$ python -q
>>> import numpy as np
>>> np.set_printoptions(precision=2, suppress=True, linewidth=120)
>>> rd = lambda a: np.round(a, 2) + 0
>>> K = np.load("test18.npy")
>>> K
array([[ 0.58,  0.22, -0.69,  0.68, -0.5 ,  0.75,  0.73],
       [ 0.63,  1.51, -0.55,  1.89, -1.02, -0.48,  3.18],
       [-4.18,  0.36, -0.04,  0.29,  0.84, -0.96, -3.29],
       [-3.28,  0.29,  0.12,  0.99,  0.56, -0.09, -2.22],
       [ 0.88, -0.08, -0.93,  0.66, -0.51,  1.1 ,  1.04],
       [-2.92,  1.57, -0.25,  1.77,  0.07,  0.8 , -0.38],
       [-4.45,  0.15, -0.41,  1.03,  0.68,  0.  , -3.68],
       [ 0.95,  0.02,  0.2 ,  0.5 ,  0.03,  0.52,  1.08],
       [ 0.99, -1.19, -0.2 , -1.07,  0.29,  0.75, -0.77],
       [ 0.88,  0.18,  0.85, -0.48,  0.3 , -0.4 ,  1.13]])
>>> P = K @ np.linalg.solve(K.T @ K, K.T)
>>> print(rd(np.trace(P)))
7.0
>>> print(rd(P @ K[:, 6]))
[ 0.73  3.18 -3.29 -2.22  1.04 -0.38 -3.68  1.08 -0.77  1.13]
>>> rng = np.random.default_rng(22)
>>> X = (rng.random((3, 3)) < 0.3) + np.eye(3)
>>> X /= X.sum(axis=1, keepdims=True)
>>> rd(X)
array([[0.33, 0.33, 0.33],
       [0.  , 1.  , 0.  ],
       [0.  , 0.  , 1.  ]])
>>> labels = rng.permutation(3)
>>> print(labels)
[2 1 0]
>>> B = X[labels][:, labels]
>>> rd(np.trace(B))
np.float64(2.33)
>>> print(rd(np.diag(B)))
[1.   1.   0.33]
>>> rd(np.linalg.det(B)), rd(np.linalg.det(X[labels]))
(np.float64(0.33), np.float64(-0.33))
>>> x0 = np.array([1, -2, -3])
>>> rd(X @ x0)
array([-1.33, -2.  , -3.  ])
>>> print(rd(np.einsum("ij,j->i", X, x0)))
[-1.33 -2.   -3.  ]
>>> rd(X @ (2 * x0))
array([-2.67, -4.  , -6.  ])
>>> rd((X * x0).sum(axis=1))
array([-1.33, -2.  , -3.  ])
>>> B = X / np.linalg.norm(X, axis=1, keepdims=True)
>>> cov = B @ B.T
>>> np.degrees(np.arccos(np.clip(cov[1, 2], -1, 1)))
np.float64(90.0)
>>> print(rd(np.linalg.norm(B, axis=1)))
[1. 1. 1.]
>>> rd(cov[1])
array([0.58, 1.  , 0.  ])
>>> evals, V = np.linalg.eig(X)
>>> print(rd(np.prod(evals)))
0.33
>>> rd(np.sort(np.linalg.eigvals(X.T)))
array([0.33, 1.  , 1.  ])
>>> M = np.abs(np.array([[3, 2, 0], [1, 0, 2], [0, 2, 1]])) + np.eye(3)
>>> M = M / M.sum(axis=1, keepdims=True)
>>> rd(M)
array([[0.67, 0.33, 0.  ],
       [0.25, 0.25, 0.5 ],
       [0.  , 0.5 , 0.5 ]])
>>> x0 = np.array([3, 4, -3, -2, 3, 4, -4])
>>> target = K @ x0
>>> rd(np.linalg.lstsq(K, target)[0])
array([ 3.,  4., -3., -2.,  3.,  4., -4.])
>>> rd(np.linalg.pinv(K) @ K)
array([[1., 0., 0., 0., 0., 0., 0.],
       [0., 1., 0., 0., 0., 0., 0.],
       [0., 0., 1., 0., 0., 0., 0.],
       [0., 0., 0., 1., 0., 0., 0.],
       [0., 0., 0., 0., 1., 0., 0.],
       [0., 0., 0., 0., 0., 1., 0.],
       [0., 0., 0., 0., 0., 0., 1.]])
>>> rd(np.linalg.solve(K.T @ K, K.T @ target))
array([ 3.,  4., -3., -2.,  3.,  4., -4.])
>>> target = target + 0.3 * rng.normal(size=10)
>>> rd(target)
array([  2.27, -11.25,   0.55,  -0.34,   2.36,  -0.6 ,   2.66,  -1.17,   7.79,  -3.39])
>>> coef, *_ = np.linalg.lstsq(K, target)
>>> print([round(float(np.linalg.norm(np.linalg.solve(K.T @ K + lam * np.eye(7), K.T @ target))), 2) for lam in (0, 1, 10, 100)])
[7.94, 4.05, 2.1, 0.51]
>>> rd(np.linalg.norm(target - K @ coef))
np.float64(0.86)
>>> rd(coef)
array([ 2.46,  3.33, -3.  , -2.17,  2.43,  3.75, -3.5 ])
>>> x0 = np.array([-2, 0, 2])
>>> print(rd(M * x0))
[[-1.33  0.    0.  ]
 [-0.5   0.    1.  ]
 [ 0.    0.    1.  ]]
>>> (M @ x0).argmax()
np.int64(2)
>>> M @ np.eye(3)[2]
array([0. , 0.5, 0.5])
>>> M @ np.ones(3)
array([1., 1., 1.])
>>> rd(M @ (2 * x0))
array([-2.67,  1.  ,  2.  ])
>>> evals, V = np.linalg.eig(M)
>>> rd(np.sort(np.linalg.eigvals(np.linalg.inv(M))))
array([-4.95,  1.  ,  1.62])
>>> P = np.triu(np.array([[-7, -2, -7], [-4, 1, -7], [-4, 7, -4]]), 1) + np.eye(3)
>>> B = P @ M @ np.linalg.inv(P)
>>> rd(np.linalg.det(B))
np.float64(-0.13)
>>> print(rd(np.poly(B)))
[ 1.   -1.42  0.29  0.12]
>>> rd(np.trace(B)), rd(np.trace(M))
(np.float64(1.42), np.float64(1.42))
>>> rd(P @ M - M @ P)
array([[-0.5 , -2.67,  2.5 ],
       [ 0.  , -3.  ,  0.  ],
       [ 0.  ,  0.  ,  3.5 ]])
>>> rd(B)
array([[  0.17,  -3.33, -26.67],
       [  0.25,  -2.75, -20.5 ],
       [  0.  ,   0.5 ,   4.  ]])
>>> B = np.array([[0, 2], [0, 0], [2, 2]])
>>> A = np.kron(np.eye(3, dtype=int), B)
>>> A
array([[0, 2, 0, 0, 0, 0],
       [0, 0, 0, 0, 0, 0],
       [2, 2, 0, 0, 0, 0],
       [0, 0, 0, 2, 0, 0],
       [0, 0, 0, 0, 0, 0],
       [0, 0, 2, 2, 0, 0],
       [0, 0, 0, 0, 0, 2],
       [0, 0, 0, 0, 0, 0],
       [0, 0, 0, 0, 2, 2]])
>>> x0 = np.array([0, 0, -1, 1, 1, -1])
>>> h1 = np.maximum(A @ x0, 0)
>>> A * (h1 > 1e-9)[:, None]
array([[0, 0, 0, 0, 0, 0],
       [0, 0, 0, 0, 0, 0],
       [0, 0, 0, 0, 0, 0],
       [0, 0, 0, 2, 0, 0],
       [0, 0, 0, 0, 0, 0],
       [0, 0, 0, 0, 0, 0],
       [0, 0, 0, 0, 0, 0],
       [0, 0, 0, 0, 0, 0],
       [0, 0, 0, 0, 0, 0]])
>>> print(np.maximum(A @ x0, 0) - np.maximum(-A @ x0, 0))
[ 0  0  0  2  0  0 -2  0  0]
>>> ang = np.radians(135)
>>> r_ = np.eye(3)
>>> r_[0, 0] = r_[2, 2] = np.cos(ang)
>>> r_[0, 2], r_[2, 0] = -np.sin(ang), np.sin(ang)
>>> rd(r_)
array([[-0.71,  0.  , -0.71],
       [ 0.  ,  1.  ,  0.  ],
       [ 0.71,  0.  , -0.71]])
>>> B = M @ r_.T
>>> print(np.allclose(np.linalg.norm(M, axis=1), np.linalg.norm(B, axis=1)))
True
>>> rd(np.linalg.svd(M, compute_uv=False)), rd(np.linalg.svd(B, compute_uv=False))
(array([1.  , 0.62, 0.2 ]), array([1.  , 0.62, 0.2 ]))
>>> m1 = np.load("case16.npy")
>>> m1
array([[-2.,  2.,  2.,  0., -1.,  0.],
       [-3.,  0.,  2.,  2., -1.,  0.],
       [ 3.,  3.,  0., -2.,  0.,  0.],
       [ 1., -1., -1., -3., -1.,  0.],
       [ 3.,  3., -2., -1.,  2.,  0.],
       [ 0.,  0.,  0.,  0.,  0., -4.]])
>>> cov = m1.T @ m1
>>> (m1 @ m1.T).shape
(6, 6)
>>> np.diag(cov)
array([32., 23., 13., 18.,  7., 16.])
>>> np.linalg.matrix_rank(cov)
np.int64(6)
>>> np.allclose(cov, cov.T)
True
>>> print(rd(np.sort(np.abs(np.linalg.eigvals(m1)))))
[1.37 1.37 1.76 2.1  3.87 4.  ]
>>> np.allclose(m1 @ m1.T, m1.T @ m1)
False
>>> (m1 - m1.T) / 2
array([[ 0. ,  2.5, -0.5, -0.5, -2. ,  0. ],
       [-2.5,  0. , -0.5,  1.5, -2. ,  0. ],
       [ 0.5,  0.5,  0. , -0.5,  1. ,  0. ],
       [ 0.5, -1.5,  0.5,  0. ,  0. ,  0. ],
       [ 2. ,  2. , -1. ,  0. ,  0. ,  0. ],
       [ 0. ,  0. ,  0. ,  0. ,  0. ,  0. ]])
>>> ang = np.sort(rng.uniform(-2, 2, 31))
>>> arr = np.c_[ang, ang ** 2, ang ** 3] @ np.array([[2, 0, -2, 2, -2, 2], [-1, -1, -2, 1, 0, 1], [1, 2, 2, 0, 1, -1]])
>>> rd(arr)
array([[-14.18, -17.19, -16.99,  -0.2 ,  -3.01,   6.6 ],
       [-11.67, -13.41, -12.95,  -0.46,  -1.74,   4.74],
       [-10.54, -11.74, -11.16,  -0.58,  -1.2 ,   3.93],
       [ -9.36, -10.05,  -9.36,  -0.69,  -0.68,   3.12],
       [ -6.08,  -5.55,  -4.62,  -0.93,   0.53,   1.05],
       [ -6.02,  -5.48,  -4.54,  -0.94,   0.55,   1.02],
       [ -4.76,  -3.89,  -2.91,  -0.99,   0.87,   0.35],
       [ -0.87,  -0.21,   0.37,  -0.58,   0.66,  -0.53],
       [ -0.86,  -0.21,   0.37,  -0.58,   0.66,  -0.53],
       [ -0.78,  -0.17,   0.37,  -0.54,   0.61,  -0.51],
       [ -0.06,   0.  ,   0.06,  -0.06,   0.06,  -0.06],
       [  0.1 ,   0.  ,  -0.1 ,   0.1 ,  -0.1 ,   0.1 ],
       [  0.19,  -0.01,  -0.21,   0.21,  -0.19,   0.2 ],
       [  0.38,  -0.02,  -0.48,   0.45,  -0.4 ,   0.44],
       [  0.47,  -0.03,  -0.62,   0.59,  -0.5 ,   0.57],
       [  0.64,  -0.04,  -0.89,   0.86,  -0.68,   0.81],
       [  0.85,  -0.01,  -1.21,   1.2 ,  -0.85,   1.09],
       [  1.12,   0.11,  -1.57,   1.67,  -1.01,   1.42],
       [  1.19,   0.15,  -1.64,   1.79,  -1.04,   1.49],
       [  1.34,   0.26,  -1.77,   2.03,  -1.08,   1.62],
       [  1.47,   0.38,  -1.85,   2.23,  -1.09,   1.72],
       [  1.52,   0.43,  -1.88,   2.31,  -1.09,   1.76],
       [  1.61,   0.53,  -1.93,   2.45,  -1.08,   1.82],
       [  1.69,   0.62,  -1.95,   2.57,  -1.08,   1.87],
       [  1.72,   0.65,  -1.96,   2.61,  -1.07,   1.88],
       [  2.65,   1.95,  -1.84,   3.79,  -0.7 ,   2.11],
       [  3.55,   3.47,  -1.26,   4.73,  -0.08,   2.02],
       [  3.76,   3.84,  -1.09,   4.92,   0.08,   1.98],
       [  5.97,   7.98,   1.3 ,   6.68,   2.02,   1.12],
       [  6.28,   8.6 ,   1.7 ,   6.9 ,   2.32,   0.96],
       [  7.54,  11.08,   3.36,   7.72,   3.54,   0.27]])
>>> cov = np.cov(arr, rowvar=False)
>>> rd(np.polyfit(arr[:, 4], arr[:, 0], 1))
array([ 2.12, -0.22])
>>> np.argsort(-arr.std(axis=0).round(6), kind="stable")
array([1, 0, 2, 3, 5, 4])
>>> print(np.argwhere(np.triu(np.abs(np.corrcoef(arr.T)) > 0.8, 1)))
[[0 1]
 [0 2]
 [1 2]
 [2 5]]
>>> rank = np.linalg.matrix_rank(arr)
>>> rank
np.int64(3)
>>> N = np.linalg.svd(arr)[2][rank:].T
>>> print([int(np.linalg.matrix_rank(arr[:i])) for i in range(1, len(arr) + 1)])
[1, 2, 3, 3, 3, 3, 3, 3, 3, 3, 3, 3, 3, 3, 3, 3, 3, 3, 3, 3, 3, 3, 3, 3, 3, 3, 3, 3, 3, 3, 3]
>>> np.linalg.matrix_rank(arr.T @ arr), np.linalg.matrix_rank(arr @ arr.T)
(np.int64(3), np.int64(3))
>>> [int(np.linalg.matrix_rank(np.delete(arr, i, axis=0))) for i in range(31)]
[3, 3, 3, 3, 3, 3, 3, 3, 3, 3, 3, 3, 3, 3, 3, 3, 3, 3, 3, 3, 3, 3, 3, 3, 3, 3, 3, 3, 3, 3, 3]
>>> Ac = arr - arr.mean(axis=0)
>>> V = np.linalg.svd(Ac)[2][:3]
>>> B = Ac - Ac @ V.T @ V
>>> rd((Ac @ V.T).std(axis=0))
array([8.99, 2.47, 1.25])
>>> print(rd(np.cov(Ac @ V.T, rowvar=False)))
[[83.44  0.    0.  ]
 [ 0.    6.32  0.  ]
 [ 0.    0.    1.61]]
>>> U, s, Vt = np.linalg.svd(arr)
>>> np.argmax(s[:-1] / (s[1:] + 1e-6)) + 1
np.int64(3)
>>> B = U[:, :3] @ np.diag(s[:3]) @ Vt[:3]
>>> print(rd(np.linalg.norm(arr - B, 2)), rd(s[3]))
0.0 0.0
>>> ang = np.radians(120)
>>> r_ = np.eye(6)
>>> r_[3, 3] = r_[0, 0] = np.cos(ang)
>>> r_[3, 0], r_[0, 3] = -np.sin(ang), np.sin(ang)
>>> rd(r_)
array([[-0.5 ,  0.  ,  0.  ,  0.87,  0.  ,  0.  ],
       [ 0.  ,  1.  ,  0.  ,  0.  ,  0.  ,  0.  ],
       [ 0.  ,  0.  ,  1.  ,  0.  ,  0.  ,  0.  ],
       [-0.87,  0.  ,  0.  , -0.5 ,  0.  ,  0.  ],
       [ 0.  ,  0.  ,  0.  ,  0.  ,  1.  ,  0.  ],
       [ 0.  ,  0.  ,  0.  ,  0.  ,  0.  ,  1.  ]])
>>> B = arr @ r_.T
>>> print(rd(np.abs(B - arr).max(axis=0)))
[21.09  0.    0.   18.11  0.    0.  ]
>>> np.allclose(np.linalg.norm(arr, axis=1), np.linalg.norm(B, axis=1))
True
>>> J = np.loadtxt("w.csv", delimiter=",")
>>> print(rd(J))
[[ 0.02 -0.02  0.06 -0.06 -0.02  0.11 -0.02]
 [-0.02  0.02 -0.06  0.06  0.02 -0.11  0.02]
 [ 0.06 -0.06  0.19 -0.19 -0.06  0.32 -0.06]
 [-0.06  0.06 -0.19  0.19  0.06 -0.32  0.06]
 [-0.02  0.02 -0.06  0.06  0.02 -0.11  0.02]
 [ 0.11 -0.11  0.32 -0.32 -0.11  0.53 -0.11]
 [-0.02  0.02 -0.06  0.06  0.02 -0.11  0.02]]
>>> U, s, Vt = np.linalg.svd(J)
>>> V = Vt[:(s > 1e-8).sum()]
>>> x0 = J[2] + 5 * J[5] + rng.integers(2) * np.eye(7)[6]
>>> rd(x0)
array([ 0.6 , -0.6 ,  1.79, -1.79, -0.6 ,  2.98,  0.4 ])
>>> rd(np.diag(V.T @ V))
array([0.02, 0.02, 0.19, 0.19, 0.02, 0.53, 0.02])
>>> rd(V.T @ V)
array([[ 0.02, -0.02,  0.06, -0.06, -0.02,  0.11, -0.02],
       [-0.02,  0.02, -0.06,  0.06,  0.02, -0.11,  0.02],
       [ 0.06, -0.06,  0.19, -0.19, -0.06,  0.32, -0.06],
       [-0.06,  0.06, -0.19,  0.19,  0.06, -0.32,  0.06],
       [-0.02,  0.02, -0.06,  0.06,  0.02, -0.11,  0.02],
       [ 0.11, -0.11,  0.32, -0.32, -0.11,  0.53, -0.11],
       [-0.02,  0.02, -0.06,  0.06,  0.02, -0.11,  0.02]])
>>> np.linalg.matrix_rank(np.vstack([J, x0]))
np.int64(2)
>>> print(np.allclose(V.T @ V @ x0, x0))
False
>>> F = np.load("dump.npy")
>>> F
array([[5., 4., 4.],
       [4., 5., 4.],
       [4., 4., 5.]])
>>> x0 = np.ones(3)
>>> for _ in range(4):
...     x0 = F @ x0
...     x0 /= np.linalg.norm(x0)
...     print(round(x0 @ F @ x0, 2))
... 
13.0
13.0
13.0
13.0
>>> rd(x0)
array([0.58, 0.58, 0.58])
>>> x0 = np.array([3, 3, 2])
>>> target = F @ x0
>>> coef, lr = np.zeros(3), 1 / np.linalg.norm(F, 2) ** 2
>>> for i in range(40):
...     coef -= lr * F.T @ (F @ coef - target)
...     if i % 10 == 0: print(i, round(np.linalg.norm(F @ coef - target), 2))
... 
0 0.81
10 0.76
20 0.72
30 0.68
>>> rd(coef)
array([2.74, 2.74, 2.53])
